$ ipython --no-banner

In [1]: import numpy as np

In [2]: import numpy.linalg as la

In [3]: np.set_printoptions(suppress=True, linewidth=140)

In [4]: data = np.array([[0, -1, -1, -2, 2, 0, -2, 2, 0],
   ...:     [2, -2, 0, -1, 1, -1, 2, -2, 0],
   ...:     [-1, 0, 2, -1, 1, 1, 1, 0, 1],
   ...:     [-1, 0, 1, 1, -2, -1, -2, 0, 2],
   ...:     [-2, 0, 1, -1, -1, -1, 2, -1, -1]])

In [5]: out = np.array([[0, 2],
   ...:     [0, 3],
   ...:     [0, 0],
   ...:     [1, 3],
   ...:     [0, 0],
   ...:     [3, 3],
   ...:     [2, 3],
   ...:     [2, 1],
   ...:     [2, 0]])

In [6]: np.einsum("ij->j", data)
Out[6]: array([-2, -3,  3, -4,  1, -2,  1, -1,  2])

In [7]: np.einsum("ij,ij->i", data, data)
Out[7]: array([18, 19, 10, 16, 14])

In [8]: def softmax(z):
   ...:     e = np.exp(z - z.max(axis=-1, keepdims=True))
   ...:     return e / e.sum(axis=-1, keepdims=True)
   ...: 

In [9]: np.round(softmax(10 * data[3]), 3) + 0
Out[9]: array([0., 0., 0., 0., 0., 0., 0., 0., 1.])

In [10]: np.round(softmax(data).sum(axis=1), 3)
Out[10]: array([1., 1., 1., 1., 1.])

In [11]: scores = data @ data.T / np.sqrt(9)

In [12]: softmax(scores).round(6).argmax(axis=1)
Out[12]: array([0, 1, 2, 3, 4])

In [13]: x = np.array([3, 3, 1, 3, 1, 0, 3, 1, 3])

In [14]: h1 = np.maximum(data @ x, 0)

In [15]: np.maximum(data @ x, 0) - np.maximum(-data @ x, 0)
Out[15]: array([-12,   2,   3,  -1,  -7])

In [16]: h1
Out[16]: array([0, 2, 3, 0, 0])
